$ python -q
>>> import numpy as np
>>> np.set_printoptions(suppress=True, linewidth=120)
>>> tidy = lambda a: np.round(a, 2) + 0
>>> M = np.loadtxt("out18.csv", delimiter=",")
>>> M
array([[ 4.,  1.,  5.,  2.,  2.,  0.,  1., -3.,  3.,  1.],
       [-3.,  0.,  1., -4., -1., -1., -4., -2.,  1.,  2.],
       [ 1.,  3.,  4.,  4.,  3., -2.,  1., -1.,  4., -3.],
       [-2., -3., -3., -1., -3.,  2.,  2., -3., -1.,  1.],
       [ 5.,  5.,  4., -4.,  2., -3.,  3.,  5.,  4.,  3.],
       [ 5., -1.,  1., -3.,  0.,  1., -4., -2., -2.,  0.],
       [-2., -3., -3.,  1., -5.,  1.,  5.,  4., -1.,  3.],
       [ 3.,  2., -4.,  5., -2., -3.,  2.,  1.,  1.,  3.],
       [-4., -5.,  0.,  5., -3., -2., -2., -4., -1., -3.],
       [ 4.,  3.,  4.,  3., -3.,  5.,  2., -3.,  2., -4.]])
>>> rng = np.random.default_rng(367)
>>> idx = rng.permutation(10)
>>> idx
array([4, 5, 8, 2, 1, 0, 3, 9, 6, 7])
>>> B = M[idx][:, idx]
>>> B
array([[ 2., -3.,  4.,  4.,  5.,  5., -4.,  3.,  3.,  5.],
       [ 0.,  1., -2.,  1., -1.,  5., -3.,  0., -4., -2.],
       [-3., -2., -1.,  0., -5., -4.,  5., -3., -2., -4.],
       [ 3., -2.,  4.,  4.,  3.,  1.,  4., -3.,  1., -1.],
       [-1., -1.,  1.,  1.,  0., -3., -4.,  2., -4., -2.],
       [ 2.,  0.,  3.,  5.,  1.,  4.,  2.,  1.,  1., -3.],
       [-3.,  2., -1., -3., -3., -2., -1.,  1.,  2., -3.],
       [-3.,  5.,  2.,  4.,  3.,  4.,  3., -4.,  2., -3.],
       [-5.,  1., -1., -3., -3., -2.,  1.,  3.,  5.,  4.],
       [-2., -3.,  1., -4.,  2.,  3.,  5.,  3.,  2.,  1.]])
